% ipython --no-banner

In [1]: import numpy as np

In [2]: from numpy import linalg as LA

In [3]: np.set_printoptions(precision=2, suppress=True, linewidth=140, floatmode="fixed")

In [4]: tidy = lambda a: np.round(a, 2) + 0

In [5]: A = np.load("block1.npy")

In [6]: tidy(A)
Out[6]: 
array([[-0.15, -0.16, -0.15, -0.27, -0.35],
       [ 0.27, -0.22,  0.66, -0.45, -0.01],
       [ 0.56, -0.41,  0.10,  0.64,  0.11],
       [-0.06, -0.08, -0.45,  0.23, -0.31],
       [ 0.74,  0.14, -0.43, -0.42, -0.18],
       [ 0.03,  0.13, -0.28, -0.16,  0.85],
       [ 0.18,  0.85,  0.26,  0.25, -0.14]])

In [7]: B = np.c_[A[:, :2] @ np.array([[8, -6], [7, 2]]), np.array([3, 5, 5, 2, 1, 3, 4])]

In [8]: tidy(B)
Out[8]: 
array([[-2.34,  0.56,  3.00],
       [ 0.57, -2.05,  5.00],
       [ 1.67, -4.20,  5.00],
       [-1.06,  0.19,  2.00],
       [ 6.93, -4.17,  1.00],
       [ 1.12,  0.08,  3.00],
       [ 7.35,  0.62,  4.00]])

In [9]: LA.matrix_rank(B)
Out[9]: np.int64(3)

In [10]: tidy(LA.norm(B - A @ LA.lstsq(A, B)[0], axis=0))
Out[10]: array([0.00, 0.00, 7.53])

In [11]: LA.matrix_rank(np.c_[A, B])
Out[11]: np.int64(6)

In [12]: M = np.loadtxt("m.csv", delimiter=",")

In [13]: M
Out[13]: 
array([[20.00,  9.00, 46.00, 22.00, 39.00, 27.00, 50.00],
       [18.00,  8.00, 41.00, 20.00, 35.00, 24.00, 45.00],
       [12.00,  3.00, 18.00, 18.00, 21.00,  9.00, 30.00],
       [24.00,  9.00, 48.00, 30.00, 45.00, 27.00, 60.00],
       [22.00,  8.00, 43.00, 28.00, 41.00, 24.00, 55.00],
       [18.00,  1.00, 13.00, 34.00, 28.00,  3.00, 45.00]])

In [14]: r0 = np.array([-3, -2])

In [15]: np.correlate(M[3], M[0], "full")
Out[15]: array([1200.00, 1098.00, 3579.00, 3675.00, 6234.00, 5421.00, 8913.00, 5655.00, 6234.00, 3567.00, 3903.00, 1080.00, 1200.00])

In [16]: np.polyval(r0, M[3])
Out[16]: array([ -74.00,  -29.00, -146.00,  -92.00, -137.00,  -83.00, -182.00])
